% ipython --no-banner

In [1]: import numpy as np

In [2]: np.set_printoptions(suppress=True, linewidth=140)

In [3]: K = np.load("arr.npy")

In [4]: print(K)
[[-0.384  1.419  0.145]
 [-0.22  -1.326 -0.438]
 [-0.053 -1.382  0.699]
 [-0.994  0.299  0.529]
 [-1.551  3.888  0.11 ]
 [-1.007 -0.942 -0.336]
 [-0.34   0.183  0.367]
 [ 0.802  4.368 -1.234]
 [ 0.578 -0.354 -0.027]
 [-0.606  5.585 -0.474]
 [ 0.938  0.394 -0.724]
 [-0.024  1.2    0.78 ]
 [-1.502  0.002  1.692]
 [-1.174  2.301  0.409]
 [ 0.536  0.45  -1.895]
 [-1.014 -0.634 -0.22 ]
 [ 0.497 -0.458  2.557]
 [ 0.198  0.82  -1.235]
 [ 0.678  1.402  0.577]
 [ 1.902 -3.313  3.086]
 [-0.815 -0.308 -1.088]
 [ 0.653  2.309 -1.101]
 [-0.481 -2.152 -1.64 ]
 [-0.837 -0.942  0.311]
 [-0.008  2.151 -1.413]
 [-1.389 -2.481 -1.174]
 [ 0.536 -0.357  0.217]
 [-1.202 -0.049 -2.815]
 [-0.437 -4.627 -3.193]]

In [5]: other = K / np.sqrt((K ** 2).mean(axis=1, keepdims=True))

In [6]: print(np.round(np.linalg.norm(other, axis=1), 3))
[1.732 1.732 1.732 1.732 1.732 1.732 1.732 1.732 1.732 1.732 1.732 1.732 1.732 1.732 1.732 1.732 1.732 1.732 1.732 1.732 1.732 1.732 1.732
 1.732 1.732 1.732 1.732 1.732 1.732]

In [7]: Xs = K - K.mean(axis=0)

In [8]: evecs = np.linalg.svd(Xs)[2][:2]

In [9]: other = Xs - Xs @ evecs.T @ evecs

In [10]: np.round(np.diag(evecs.T @ evecs), 3)
Out[10]: array([0.041, 1.   , 0.96 ])

In [11]: print(np.round(np.cov(Xs @ evecs.T, rowvar=False), 3) + 0)
[[4.818 0.   ]
 [0.    1.962]]

In [12]: np.linalg.norm(other, axis=1).round(6).argmax()
Out[12]: np.int64(12)

In [13]: np.round((Xs @ evecs.T).std(axis=0), 3)
Out[13]: array([2.157, 1.376])

In [14]: np.round(other.std(axis=0), 3)
Out[14]: array([0.795, 0.013, 0.163])

In [15]: gram = np.cov(K, rowvar=False)

In [16]: print(np.round(K.std(axis=0), 3))
[0.842 2.157 1.358]

In [17]: np.argwhere(np.triu(np.abs(np.corrcoef(K.T)) > 0.8, 1))
Out[17]: array([], shape=(0, 2), dtype=int64)

In [18]: print(gram.shape)
(3, 3)

In [19]: gram.round(3)
Out[19]: 
array([[ 0.735, -0.071,  0.252],
       [-0.071,  4.817, -0.01 ],
       [ 0.252, -0.01 ,  1.91 ]])

In [20]: f = np.array([0, 2, 0, 2, 1, 0])

In [21]: A = 2 * np.eye(6) + np.outer(f, f)

In [22]: A
Out[22]: 
array([[2., 0., 0., 0., 0., 0.],
       [0., 6., 0., 4., 2., 0.],
       [0., 0., 2., 0., 0., 0.],
       [0., 4., 0., 6., 2., 0.],
       [0., 2., 0., 2., 3., 0.],
       [0., 0., 0., 0., 0., 2.]])

In [23]: other = np.array([[1, 0, -2],
    ...:     [2, -2, -1],
    ...:     [2, -2, 2],
    ...:     [0, -1, 2],
    ...:     [-2, 0, -2],
    ...:     [-1, -1, -2]])

In [24]: other.T @ A.T
Out[24]: 
array([[  2.,   8.,   4.,   4.,  -2.,  -2.],
       [  0., -16.,  -4., -14.,  -6.,  -2.],
       [ -4.,  -2.,   4.,   4.,  -4.,  -4.]])

In [25]: np.einsum("ik,kj->ji", A, other)
Out[25]: 
array([[  2.,   8.,   4.,   4.,  -2.,  -2.],
       [  0., -16.,  -4., -14.,  -6.,  -2.],
       [ -4.,  -2.,   4.,   4.,  -4.,  -4.]])

In [26]: other @ A
---------------------------------------------------------------------------
ValueError                                Traceback (most recent call last)
Cell In[26], line 1
----> 1 other @ A

ValueError: matmul: Input operand 1 has a mismatch in its core dimension 0, with gufunc signature (n?,k),(k,m?)->(n?,m?) (size 6 is different from 3)

In [27]: np.einsum("ij,ij->i", A, A)
Out[27]: array([ 4., 56.,  4., 56., 17.,  4.])

In [28]: x = np.ones(6)

In [29]: for _ in range(4):
    ...:     x = A @ x
    ...:     x /= np.linalg.norm(x)
    ...:     print(round(x @ A @ x, 3))
    ...: 
10.668
10.989
11.0
11.0

In [30]: round(float(np.linalg.eigvalsh(A)[-1]), 3)
Out[30]: 11.0

In [31]: low = np.linalg.cholesky(A)

In [32]: np.linalg.eigvalsh(A).min() > 0
Out[32]: np.True_

In [33]: np.round(low @ low.T, 3)
Out[33]: 
array([[2., 0., 0., 0., 0., 0.],
       [0., 6., 0., 4., 2., 0.],
       [0., 0., 2., 0., 0., 0.],
       [0., 4., 0., 6., 2., 0.],
       [0., 2., 0., 2., 3., 0.],
       [0., 0., 0., 0., 0., 2.]])

In [34]: np.round(A / np.sqrt(np.outer(np.diag(A), np.diag(A))), 3)
Out[34]: 
array([[1.   , 0.   , 0.   , 0.   , 0.   , 0.   ],
       [0.   , 1.   , 0.   , 0.667, 0.471, 0.   ],
       [0.   , 0.   , 1.   , 0.   , 0.   , 0.   ],
       [0.   , 0.667, 0.   , 1.   , 0.471, 0.   ],
       [0.   , 0.471, 0.   , 0.471, 1.   , 0.   ],
       [0.   , 0.   , 0.   , 0.   , 0.   , 1.   ]])

In [35]: f = np.array([-3, 3, -3, 1, -1, -1])

In [36]: other = A + np.outer(f, np.eye(6)[4])

In [37]: np.linalg.matrix_rank(other - A)
Out[37]: np.int64(1)

In [38]: print(np.linalg.matrix_rank(np.linalg.inv(other) - np.linalg.inv(A), tol=1e-8))
1

In [39]: W2 = np.array([[7, 3, -8]])

In [40]: rng = np.random.default_rng(681)

In [41]: m1 = rng.normal(size=(30, 1)) @ W2 + np.array([2, 0, 1])

In [42]: m1.round(3)
Out[42]: 
array([[ -9.898,  -5.099,  14.598],
       [ -1.453,  -1.48 ,   4.947],
       [ -3.548,  -2.378,   7.341],
       [  7.85 ,   2.507,  -5.686],
       [  3.789,   0.767,  -1.044],
       [ -9.46 ,  -4.911,  14.097],
       [  4.317,   0.993,  -1.648],
       [ -0.45 ,  -1.05 ,   3.8  ],
       [  3.781,   0.763,  -1.035],
       [ 15.848,   5.935, -14.827],
       [  4.02 ,   0.866,  -1.309],
       [ -8.676,  -4.575,  13.201],
       [ -2.802,  -2.058,   6.488],
       [ 10.577,   3.676,  -8.802],
       [  7.693,   2.44 ,  -5.506],
       [ -9.789,  -5.052,  14.473],
       [  7.956,   2.553,  -5.807],
       [ -3.299,  -2.271,   7.057],
       [ -6.124,  -3.482,  10.285],
       [ 10.597,   3.684,  -8.825],
       [ -0.044,  -0.876,   3.336],
       [  9.001,   3.   ,  -7.001],
       [ 13.295,   4.841, -11.908],
       [  0.258,  -0.747,   2.991],
       [ -1.966,  -1.7  ,   5.533],
       [  8.529,   2.798,  -6.461],
       [  6.369,   1.873,  -3.993],
       [  0.716,  -0.55 ,   2.467],
       [  7.878,   2.519,  -5.717],
       [ -4.698,  -2.871,   8.655]])

In [43]: Uu, sig, vt = np.linalg.svd(m1)

In [44]: np.argmax(sig[:-1] / (sig[1:] + 1e-6)) + 1
Out[44]: np.int64(2)

In [45]: other = Uu[:, :2] @ np.diag(sig[:2]) @ vt[:2]

In [46]: np.linalg.matrix_rank(other)
Out[46]: np.int64(2)

In [47]: other.round(3)
Out[47]: 
array([[ -9.898,  -5.099,  14.598],
       [ -1.453,  -1.48 ,   4.947],
       [ -3.548,  -2.378,   7.341],
       [  7.85 ,   2.507,  -5.686],
       [  3.789,   0.767,  -1.044],
       [ -9.46 ,  -4.911,  14.097],
       [  4.317,   0.993,  -1.648],
       [ -0.45 ,  -1.05 ,   3.8  ],
       [  3.781,   0.763,  -1.035],
       [ 15.848,   5.935, -14.827],
       [  4.02 ,   0.866,  -1.309],
       [ -8.676,  -4.575,  13.201],
       [ -2.802,  -2.058,   6.488],
       [ 10.577,   3.676,  -8.802],
       [  7.693,   2.44 ,  -5.506],
       [ -9.789,  -5.052,  14.473],
       [  7.956,   2.553,  -5.807],
       [ -3.299,  -2.271,   7.057],
       [ -6.124,  -3.482,  10.285],
       [ 10.597,   3.684,  -8.825],
       [ -0.044,  -0.876,   3.336],
       [  9.001,   3.   ,  -7.001],
       [ 13.295,   4.841, -11.908],
       [  0.258,  -0.747,   2.991],
       [ -1.966,  -1.7  ,   5.533],
       [  8.529,   2.798,  -6.461],
       [  6.369,   1.873,  -3.993],
       [  0.716,  -0.55 ,   2.467],
       [  7.878,   2.519,  -5.717],
       [ -4.698,  -2.871,   8.655]])

In [48]: np.round(np.linalg.norm(m1, 2) / np.linalg.norm(m1), 3)
Out[48]: np.float64(0.982)

In [49]: np.linalg.cond(m1) > 100
Out[49]: np.True_

In [50]: np.linalg.matrix_rank(m1, rtol=0.1)
Out[50]: np.int64(2)

In [51]: Xs = m1 - m1.mean(axis=1)
---------------------------------------------------------------------------
ValueError                                Traceback (most recent call last)
Cell In[51], line 1
----> 1 Xs = m1 - m1.mean(axis=1)

ValueError: operands could not be broadcast together with shapes (30,3) (30,) 

In [52]: Xs = m1 - m1.mean(axis=0)

In [53]: Uu, sig, vt = np.linalg.svd(Xs, full_matrices=False)

In [54]: print(np.abs(Uu[:, 0]).argmax())
9

In [55]: np.linalg.matrix_rank(Xs)
Out[55]: np.int64(1)

In [56]: r = np.linalg.matrix_rank(m1)

In [57]: r
Out[57]: np.int64(2)

In [58]: null = np.linalg.svd(m1)[2][r:].T

In [59]: np.round(null[:, 0] / null[np.abs(null[:, 0]).round(6).argmax(), 0], 3)
Out[59]: array([-0.13 ,  1.   ,  0.261])

In [60]: [int(np.linalg.matrix_rank(m1[:, :j + 1])) for j in range(3)]
Out[60]: [1, 2, 2]

In [61]: np.round(null @ null.T, 3)
Out[61]: 
array([[ 0.016, -0.12 , -0.031],
       [-0.12 ,  0.922,  0.24 ],
       [-0.031,  0.24 ,  0.063]])

In [62]: Uu, sig, vt = np.linalg.svd(m1)

In [63]: evecs = vt[:(sig > 1e-8).sum()]

In [64]: x = m1[6] + 4 * m1[19] + rng.integers(2) * np.eye(3)[2]

In [65]: x.round(3)
Out[65]: array([ 46.703,  15.73 , -35.947])

In [66]: np.linalg.matrix_rank(np.vstack([m1, x]))
Out[66]: np.int64(3)

In [67]: np.round(evecs.T @ evecs, 3)
Out[67]: 
array([[ 0.984,  0.12 ,  0.031],
       [ 0.12 ,  0.078, -0.24 ],
       [ 0.031, -0.24 ,  0.937]])

In [68]: other = np.array([[1.2, -2.1], [-0.8, -0.6], [-0.2, -0.5], [-0.5, -1.0]])

In [69]: W2 = np.array([[0.2, -0.3, -0.5, -0.4, 0.0], [0.2, 0.3, -0.5, 0.0, -0.4]])

In [70]: F = other @ W2

In [71]: F.round(3)
Out[71]: 
array([[-0.18, -0.99,  0.45, -0.48,  0.84],
       [-0.28,  0.06,  0.7 ,  0.32,  0.24],
       [-0.14, -0.09,  0.35,  0.08,  0.2 ],
       [-0.3 , -0.15,  0.75,  0.2 ,  0.4 ]])

In [72]: [round(float(x), 3) for x in np.linalg.svd(F, compute_uv=False)[:3]]
Out[72]: [1.701, 1.029, 0.0]
